$ python3 -q
>>> import numpy as np
>>> import numpy.linalg as la
>>> np.set_printoptions(precision=1, suppress=True, linewidth=100, legacy="1.25")
>>> J = np.load("a.npy")
>>> J
array([[0, 1, 0, 1, 0],
       [1, 0, 1, 1, 0],
       [0, 1, 0, 1, 0],
       [1, 1, 1, 0, 0],
       [0, 0, 0, 0, 0]])
>>> # 2 groups of indices that never mix
>>> la.lstsq(J[:-1].T, J[-1])[2]
3
>>> round(np.trace(la.pinv(J) @ J), 1)
3.0
>>> np.allclose(J[:-1].T @ la.lstsq(J[:-1].T, J[-1])[0], J[-1])
True
>>> try:
...     la.inv(J)
... except la.LinAlgError as e:
...     print(e)
... 
Singular matrix
>>> E = np.load("x.npy")
>>> E
array([[ 4,  9,  6],
       [ 6,  6,  3],
       [ 4,  9,  6],
       [ 0,  4,  2],
       [ 0,  0,  0],
       [ 4, 13,  8],
       [ 6,  6,  3],
       [10, 15,  9],
       [ 0,  0,  0],
       [ 4, 13,  8],
       [ 0,  0,  0],
       [ 0,  0,  0],
       [ 0,  0,  0],
       [ 0,  0,  0],
       [ 0,  0,  0],
       [10, 15,  9],
       [ 6, 10,  5],
       [ 4, 13,  8],
       [ 0,  4,  2],
       [ 0,  4,  2],
       [10, 15,  9],
       [ 0,  4,  2]])
>>> Xs = (E - E.mean(axis=0)) / E.std(axis=0)
>>> Xs.std(axis=0)
array([1., 1., 1.])
>>> np.argwhere(np.abs(Xs) > 2)
array([], shape=(0, 2), dtype=int64)
>>> beta = la.lstsq(np.delete(Xs, 1, axis=1), Xs[:, 1])[0]
>>> round(1 - np.var(Xs[:, 1] - np.delete(Xs, 1, axis=1) @ beta), 1)
1.0
>>> beta
array([0.1, 0.9])
>>> feats = np.load("out17.npy")
>>> feats
array([[-4,  0,  1, -3],
       [ 4, -3,  2,  3],
       [ 4, -3,  2,  3],
       [ 0,  4, -5,  2]])
>>> # rank 3
>>> Uu, sig, VT = la.svd(feats)
>>> evecs = VT[:(sig > 1e-8).sum()]
>>> rng = np.random.default_rng(864)
>>> x0 = feats[1] + 4 * feats[0] + rng.integers(2) * np.eye(4)[0]
>>> x0
array([-11.,  -3.,   6.,  -9.])
>>> np.diag(evecs.T @ evecs)
array([1. , 0.6, 0.6, 0.9])
>>> np.round(evecs.T @ evecs, 1) + 0
array([[ 1. ,  0.1,  0.1,  0. ],
       [ 0.1,  0.6, -0.4, -0.2],
       [ 0.1, -0.4,  0.6, -0.2],
       [ 0. , -0.2, -0.2,  0.9]])
>>> data = np.array([[2, 1, 0, 0, 0, 0],
...     [1, 0, 0, 0, 0, 0],
...     [1, 3, 0, 0, 0, 0],
...     [0, 0, 2, 1, 0, 0],
...     [0, 0, 1, 0, 0, 0],
...     [0, 0, 1, 3, 0, 0],
...     [0, 0, 0, 0, 2, 1],
...     [0, 0, 0, 0, 1, 0],
...     [0, 0, 0, 0, 1, 3]])
>>> A2 = np.c_[data[:, :1] @ np.array([[6]]), np.array([1, 1, 1, 0, 3, 0, 3, 2, 1])]
>>> A2
array([[12,  1],
       [ 6,  1],
       [ 6,  1],
       [ 0,  0],
       [ 0,  3],
       [ 0,  0],
       [ 0,  3],
       [ 0,  2],
       [ 0,  1]])
>>> np.round(la.norm(A2 - data @ la.lstsq(data, A2)[0], axis=0), 1) + 0
array([0. , 2.6])
>>> la.matrix_rank(np.c_[data, A2])
7
>>> la.matrix_rank(A2)
2
>>> x0 = np.array([-5, 3, 0, 0, -7, -4])
>>> y = data @ x0
>>> beta, lr = np.zeros(6), 1 / la.norm(data, 2) ** 2
>>> for i in range(30):
...     beta -= lr * data.T @ (data @ beta - y)
...     if i % 5 == 0: print(i, round(la.norm(data @ beta - y), 1))
... 
0 8.9
5 3.0
10 1.0
15 0.3
20 0.1
25 0.0
>>> beta
array([-5.,  3.,  0.,  0., -7., -4.])
>>> G = data.T @ data
>>> G
array([[ 6,  5,  0,  0,  0,  0],
       [ 5, 10,  0,  0,  0,  0],
       [ 0,  0,  6,  5,  0,  0],
       [ 0,  0,  5, 10,  0,  0],
       [ 0,  0,  0,  0,  6,  5],
       [ 0,  0,  0,  0,  5, 10]])
>>> np.trace(G), (data ** 2).sum()
(48, 48)
>>> la.matrix_rank(G)
6
>>> np.diag(G)
array([ 6, 10,  6, 10,  6, 10])
>>> la.eigvalsh(G)[::-1]
array([13.4, 13.4, 13.4,  2.6,  2.6,  2.6])
>>> np.flatnonzero(la.matrix_power((G != 0) + (G.T != 0) + np.eye(6), 6)[5])
array([4, 5])
>>> (la.matrix_power((G != 0) + (G.T != 0) + np.eye(6), 6) > 0).astype(int)
array([[1, 1, 0, 0, 0, 0],
       [1, 1, 0, 0, 0, 0],
       [0, 0, 1, 1, 0, 0],
       [0, 0, 1, 1, 0, 0],
       [0, 0, 0, 0, 1, 1],
       [0, 0, 0, 0, 1, 1]])
>>> np.sort(la.eigvals(G).real)
array([ 2.6,  2.6,  2.6, 13.4, 13.4, 13.4])
>>> arr = np.load("test10.npy")
>>> arr
array([[ 7,  5,  3],
       [ 8,  6,  4],
       [ 5,  3,  1],
       [ 0, -2, -4],
       [ 2,  0, -2]])
>>> A2 = np.c_[E[:, :2] @ np.array([[1, 1], [1, 1]]), np.array([0, 4, 2, 5, 0, 2, 5, 5, 5, 5, 3, 4, 4, 2, 1, 3, 3, 0, 0, 1, 1, 4])]
>>> A2
array([[13, 13,  0],
       [12, 12,  4],
       [13, 13,  2],
       [ 4,  4,  5],
       [ 0,  0,  0],
       [17, 17,  2],
       [12, 12,  5],
       [25, 25,  5],
       [ 0,  0,  5],
       [17, 17,  5],
       [ 0,  0,  3],
       [ 0,  0,  4],
       [ 0,  0,  4],
       [ 0,  0,  2],
       [ 0,  0,  1],
       [25, 25,  3],
       [16, 16,  3],
       [17, 17,  0],
       [ 4,  4,  0],
       [ 4,  4,  1],
       [25, 25,  1],
       [ 4,  4,  4]])
>>> np.round(la.lstsq(E, A2[:, 0])[0], 1) + 0
array([1., 1., 0.])
>>> la.norm(la.qr(E)[0].T @ A2, axis=0) ** 2 / ((A2 ** 2).sum(axis=0) + 1e-12)
array([1. , 1. , 0.5])
>>> W0 = np.array([[1, 9, 0, 0, 0, 0],
...     [-8, 9, 0, 0, 0, 0],
...     [-6, 1, 0, 0, 0, 0],
...     [0, 0, 1, 9, 0, 0],
...     [0, 0, -8, 9, 0, 0],
...     [0, 0, -6, 1, 0, 0],
...     [0, 0, 0, 0, 1, 9],
...     [0, 0, 0, 0, -8, 9],
...     [0, 0, 0, 0, -6, 1]])
>>> x0 = np.array([-2, 1, -2, -3, -1, -2])
>>> y = W0 @ x0
>>> la.solve(W0.T @ W0, W0.T @ y)
array([-2.,  1., -2., -3., -1., -2.])
>>> y
array([  7,  25,  13, -29, -11,   9, -19, -10,   4])
>>> y = y + 0.3 * rng.normal(size=9)
>>> y
array([  6.8,  25. ,  13.2, -28.7, -10.5,   8.7, -19.1, -10.1,   4.1])
>>> beta, *_ = la.lstsq(W0, y)
>>> beta.round()
array([-2.,  1., -2., -3., -1., -2.])
>>> [round(float(la.norm(la.solve(W0.T @ W0 + lam * np.eye(6), W0.T @ y))), 2) for lam in (0, 1, 10, 100)]
[4.77, 4.7, 4.21, 2.28]
>>> beta
array([-2. ,  1. , -2. , -2.9, -1. , -2. ])
>>> np.round(W0.T @ (y - W0 @ beta), 1) + 0
array([0., 0., 0., 0., 0., 0.])
>>> A2 = np.array([[1, 1], [1, -1]])
>>> F = np.kron(A2, np.kron(A2, A2))[rng.permutation(8)][:3]
>>> F
array([[ 1,  1, -1, -1, -1, -1,  1,  1],
       [ 1, -1,  1, -1,  1, -1,  1, -1],
       [ 1, -1, -1,  1, -1,  1,  1, -1]])
>>> # column 4 repeats column 2
>>> A2 = F / la.norm(F, axis=1)
Traceback (most recent call last):
  File "<python-input-70>", line 1, in <module>
    A2 = F / la.norm(F, axis=1)
         ~~^~~~~~~~~~~~~~~~~~~~
ValueError: operands could not be broadcast together with shapes (3,8) (3,) 
>>> A2 = F / la.norm(F, axis=1, keepdims=True)
>>> G = A2 @ A2.T
>>> (np.abs(G) > 0.9).astype(int)
array([[1, 0, 0],
       [0, 1, 0],
       [0, 0, 1]])
>>> la.norm(A2, axis=1)
array([1., 1., 1.])
>>> G.round(1) + 0
array([[1., 0., 0.],
       [0., 1., 0.],
       [0., 0., 1.]])
>>> x0 = np.array([2, -3, 2, 1, -3, 3, -3, 2])
>>> h1 = np.maximum(F @ x0, 0)
>>> F.T @ h1
array([ 5, -5, -5,  5, -5,  5,  5, -5])
>>> F * (h1 > 1e-9)[:, None]
array([[ 0,  0,  0,  0,  0,  0,  0,  0],
       [ 0,  0,  0,  0,  0,  0,  0,  0],
       [ 1, -1, -1,  1, -1,  1,  1, -1]])
>>> X = np.diag(np.array([-1, 3, 3, -1]))
>>> X
array([[-1,  0,  0,  0],
       [ 0,  3,  0,  0],
       [ 0,  0,  3,  0],
       [ 0,  0,  0, -1]])
>>> # 4 groups of indices that never mix
>>> ev, evecs = la.eigh(X)
>>> x0 = np.array([1, 2, 1, 3])
>>> np.abs(X).sum(axis=1).max(), np.abs(ev).max()
(3, 3.0)
>>> evecs * np.maximum(ev, 0) @ evecs.T
array([[0., 0., 0., 0.],
       [0., 3., 0., 0.],
       [0., 0., 3., 0.],
       [0., 0., 0., 0.]])
>>> x0 @ X @ x0
5
>>> r0 = np.array([2, 4, 0, 4])
>>> A2 = X + np.outer(r0, np.eye(4)[2])
>>> la.matrix_rank(la.inv(A2) - la.inv(X), tol=1e-8)
1
>>> la.matrix_rank(A2 - X)
1
>>> np.all(la.eigvalsh(X) > 0)
False
>>> round(la.eigvalsh(X).min(), 1)
-1.0
>>> A2 = X / la.norm(X, axis=1, keepdims=True)
>>> G = A2 @ A2.T
>>> G
array([[1., 0., 0., 0.],
       [0., 1., 0., 0.],
       [0., 0., 1., 0.],
       [0., 0., 0., 1.]])
>>> la.norm(A2, axis=1)
array([1., 1., 1., 1.])
